$ ipython --no-banner

In [1]: import numpy as np

In [2]: import numpy.linalg as la

In [3]: np.set_printoptions(precision=2, suppress=True, linewidth=140)

In [4]: out = np.array([[2, 3, 2, 2], [0, 1, 3, 0], [2, 3, 0, 1], [2, 3, 3, 3]])

In [5]: out[-1] = out[0]

In [6]: feats = out + 0.05 * np.eye(4)

In [7]: print(feats)
[[2.05 3.   2.   2.  ]
 [0.   1.05 3.   0.  ]
 [2.   3.   0.05 1.  ]
 [2.   3.   2.   2.05]]

In [8]: out = la.invert(feats)
AttributeError: module 'numpy.linalg' has no attribute 'invert'


In [9]: out = la.inv(feats)

In [10]: print(la.det(feats) * out)
[[-11.44   0.29   0.34  11.  ]
 [  6.3   -0.29  -0.61  -5.85]
 [ -2.21  -0.16   0.21   2.05]
 [  4.1    0.29   0.34  -4.54]]

In [11]: print(np.allclose(out, feats.T))
False

In [12]: print(round(la.det(feats) * la.det(out), 2))
1.0

In [13]: vals, V = la.eig(feats)

In [14]: print(np.sort(la.eigvals(feats.T)))
[-2.31  0.05  1.05  6.41]

In [15]: print(np.sort(la.eigvals(la.inv(feats))))
[-0.43  0.16  0.95 20.  ]

In [16]: print(round(np.prod(vals), 2))
-0.78

In [17]: print(vals)
[ 6.41  0.05 -2.31  1.05]

In [18]: m1 = np.loadtxt("w.csv", delimiter=",")

In [19]: print(m1)
[[ 1.39 -2.14  0.11]
 [-0.83  0.96 -0.07]
 [ 0.92 -1.29 -0.07]
 [-1.19  1.85  0.  ]
 [-0.56  0.86 -0.05]
 [ 0.49 -0.66 -0.03]
 [-2.79  4.08  0.02]
 [-0.11  0.01  0.04]
 [ 1.4  -2.11 -0.09]
 [-1.83  3.01  0.12]
 [ 0.76 -0.91 -0.13]
 [ 1.78 -2.71  0.18]
 [-1.3   1.76 -0.08]
 [-3.28  5.29 -0.02]
 [-0.69  1.09  0.01]
 [-1.66  2.7  -0.11]
 [ 0.28 -0.49  0.04]
 [-3.92  6.01 -0.03]
 [-2.16  3.06 -0.01]
 [-1.8   2.55 -0.08]
 [ 0.38 -0.44  0.01]]

In [20]: P = m1 @ la.solve(m1.T @ m1, m1.T)

In [21]: print(np.round(P @ m1[:, 2], 2) + 0)
[ 0.11 -0.07 -0.07  0.   -0.05 -0.03  0.02  0.04 -0.09  0.12 -0.13  0.18 -0.08 -0.02  0.01 -0.11  0.04 -0.03 -0.01 -0.08  0.01]

In [22]: print(round(np.trace(P), 2))
3.0

In [23]: Uu, sig, VT = la.svd(m1)

In [24]: print(np.argmax(sig[:-1] / (sig[1:] + 1e-6)) + 1)
1

In [25]: print(sig)
[14.26  0.41  0.35]

In [26]: out = Uu[:, :1] @ np.diag(sig[:1]) @ VT[:1]

In [27]: print(np.round(la.norm(m1 - out, 2), 2), round(sig[1], 2))
0.41 0.41

In [28]: print(round(float(la.norm(m1 - out) / la.norm(m1)), 2))
0.04

In [29]: out = np.c_[m1[:, :2] @ np.array([[0, 0], [2, 2]]), np.array([1, 5, -4, -3, 3, 3, -4, -1, -5, 2, -2, -5, -1, 2, 1, -3, -2, 0, -4, -3, 0])]

In [30]: print(out)
[[-4.28 -4.28  1.  ]
 [ 1.92  1.92  5.  ]
 [-2.58 -2.58 -4.  ]
 [ 3.7   3.7  -3.  ]
 [ 1.72  1.72  3.  ]
 [-1.32 -1.32  3.  ]
 [ 8.16  8.16 -4.  ]
 [ 0.02  0.02 -1.  ]
 [-4.22 -4.22 -5.  ]
 [ 6.02  6.02  2.  ]
 [-1.82 -1.82 -2.  ]
 [-5.42 -5.42 -5.  ]
 [ 3.52  3.52 -1.  ]
 [10.58 10.58  2.  ]
 [ 2.18  2.18  1.  ]
 [ 5.4   5.4  -3.  ]
 [-0.98 -0.98 -2.  ]
 [12.02 12.02  0.  ]
 [ 6.12  6.12 -4.  ]
 [ 5.1   5.1  -3.  ]
 [-0.88 -0.88  0.  ]]

In [31]: print(la.matrix_rank(np.c_[m1, out]))
4

In [32]: print(la.matrix_rank(out))
2

In [33]: print(la.norm(la.qr(m1)[0].T @ out, axis=0) ** 2 / ((out ** 2).sum(axis=0) + 1e-12))
[1.   1.   0.01]

In [34]: J = np.loadtxt("run9.csv", delimiter=",")

In [35]: print(J)
[[ 0.65  0.35  0.35 -0.58]
 [ 0.35  0.65 -0.35  0.58]
 [ 0.35 -0.35  0.65  0.58]
 [-0.58  0.58  0.58  0.04]]

In [36]: # orthonormal columns

In [37]: q, V = la.qr(J[:, :1])[0], la.qr(J[:, 1:])[0]

In [38]: sig = la.svd(q.T @ V, compute_uv=False)

In [39]: print(round(float(la.norm(q @ q.T - V @ V.T, 2)), 2))
1.0

In [40]: data = np.load("sample11.npy")

In [41]: print(data)
[[-0.13 -4.87  0.14]
 [ 0.33 -1.48  1.34]
 [ 0.79 -2.91 -0.2 ]
 [-1.24  2.13 -3.52]
 [ 1.52  1.4   0.3 ]
 [-2.81  1.1  -4.28]
 [ 0.84  0.8   3.48]
 [ 0.1  -2.1  -2.94]
 [ 1.37 -1.23  4.61]
 [-1.86 -0.55 -1.73]
 [ 1.89 -1.79 -1.91]
 [ 0.64 -0.26  7.11]
 [-0.31 -0.33 -0.15]
 [ 0.99  1.37  4.53]
 [-0.84  3.18 -1.76]
 [ 0.59  1.45  1.87]
 [-1.87 -2.74 -2.3 ]
 [ 0.23  0.41  2.81]
 [ 2.23  2.87  0.34]
 [ 0.26  3.08  6.09]
 [ 1.73  0.78  0.37]
 [ 0.19  5.03 -2.11]
 [-0.18 -0.64  0.99]
 [ 1.83  0.22  2.53]
 [-0.47  0.2  -2.28]]

In [42]: dist = la.norm(data[:, None] - data[None], axis=-1)

In [43]: print(dist.shape)
(25, 25)

In [44]: F = np.loadtxt("a.csv", delimiter=",")

In [45]: print(F)
[[-3.  0.  0.]
 [ 0. -2.  0.]
 [ 0.  0.  0.]]

In [46]: # 3 groups of indices that never mix

In [47]: print(la.cond(F) > 100)
True

In [48]: print([round(float(x), 2) for x in la.svd(F, compute_uv=False)[:3]])
[3.0, 2.0, 0.0]

In [49]: M = np.load("test6.npy")

In [50]: print(M)
[[  0  -5  -5   3]
 [ -2   4  -1   0]
 [ -5   5   2   1]
 [  4 -13  -3   3]]

In [51]: # null space of dimension 1

In [52]: r = la.matrix_rank(M)

In [53]: print(r)
3

In [54]: N = la.svd(M)[2][r:].T

In [55]: print(N.shape)
(4, 1)

In [56]: print(np.round(M @ N, 2) + 0)
[[0.]
 [0.]
 [0.]
 [0.]]

In [57]: print([int(la.matrix_rank(M[:i])) for i in range(1, len(M) + 1)])
[1, 2, 3, 3]

In [58]: Uu, sig = la.svd(M)
ValueError: too many values to unpack (expected 2)


In [59]: Uu, sig, VT = la.svd(M, full_matrices=False)

In [60]: print(np.allclose(Uu * sig @ VT, M))
True

In [61]: print(np.round(Uu.T @ Uu, 2) + 0)
[[1. 0. 0. 0.]
 [0. 1. 0. 0.]
 [0. 0. 1. 0.]
 [0. 0. 0. 1.]]

In [62]: print((sig > 1e-8).sum())
3

In [63]: print(np.round(VT @ VT.T, 2) + 0)
[[1. 0. 0. 0.]
 [0. 1. 0. 0.]
 [0. 0. 1. 0.]
 [0. 0. 0. 1.]]

In [64]: print(round(float(np.sqrt((sig ** 2).sum())), 2), round(la.norm(M), 2))
18.38 18.38

In [65]: print(np.abs(Uu[:, 0]).round(6).argmax())
3

In [66]: print(np.round(Uu.T @ M @ VT.T, 2) + 0)
[[17.28  0.    0.    0.  ]
 [ 0.    5.41  0.    0.  ]
 [ 0.    0.    3.2   0.  ]
 [ 0.    0.    0.    0.  ]]

In [67]: print(sig.round(2) + 0)
[17.28  5.41  3.2   0.  ]
